$ python3 -q
>>> import numpy as np
>>> np.set_printoptions(precision=1, suppress=True, linewidth=200, sign=" ")
>>> def rd(a):
...     return np.round(a, 1) + 0
... 
>>> data = np.array([[1.2, 0.4, 0.6, 0.7, 2.6, 0.6, -0.2, 1.9],
...     [-1.8, -0.4, 1.1, -0.1, -1.8, 0.6, -0.6, 2.2],
...     [-1.3, 0.9, 0.4, -0.3, 1.0, 1.5, 1.3, -0.7],
...     [-1.6, 0.9, 0.4, 1.1, 1.5, 0.0, 0.3, 0.0]])
>>> rng = np.random.default_rng(562005)
>>> data[1] = data[3] + 0.1 * rng.normal(size=8)
>>> rd(data)
array([[ 1.2,  0.4,  0.6,  0.7,  2.6,  0.6, -0.2,  1.9],
       [-1.6,  0.9,  0.6,  1. ,  1.5,  0.1,  0.2,  0. ],
       [-1.3,  0.9,  0.4, -0.3,  1. ,  1.5,  1.3, -0.7],
       [-1.6,  0.9,  0.4,  1.1,  1.5,  0. ,  0.3,  0. ]])
>>> np.argsort(-np.linalg.norm(data, axis=0).round(6), kind="stable")[:3]
array([ 4,  0,  7])
>>> rd(np.linalg.norm(data, 2) / np.linalg.norm(data))
np.float64(0.8)
>>> cov = data.T @ data
>>> rd(np.linalg.svd(data, compute_uv=False) ** 2)
array([ 21.1,  11.1,   3.5,   0. ])
>>> rd(np.trace(cov)), rd((data ** 2).sum())
(np.float64(35.8), np.float64(35.8))
>>> rd(np.diag(cov))
array([  8.3,   2.6,   1. ,   2.9,  12.4,   2.6,   1.9,   4.1])
>>> r0, r1 = data[1], data[3]
>>> rd(r0 @ r1)
np.float64(7.2)
>>> rd(r0 @ r0)
np.float64(7.3)
>>> pr = (r0 @ r1) / (r0 @ r0) * r0
>>> rd((r1 - pr) @ r0)
np.float64(0.0)
>>> np.linalg.matrix_rank(np.outer(r0, r1))
np.int64(1)
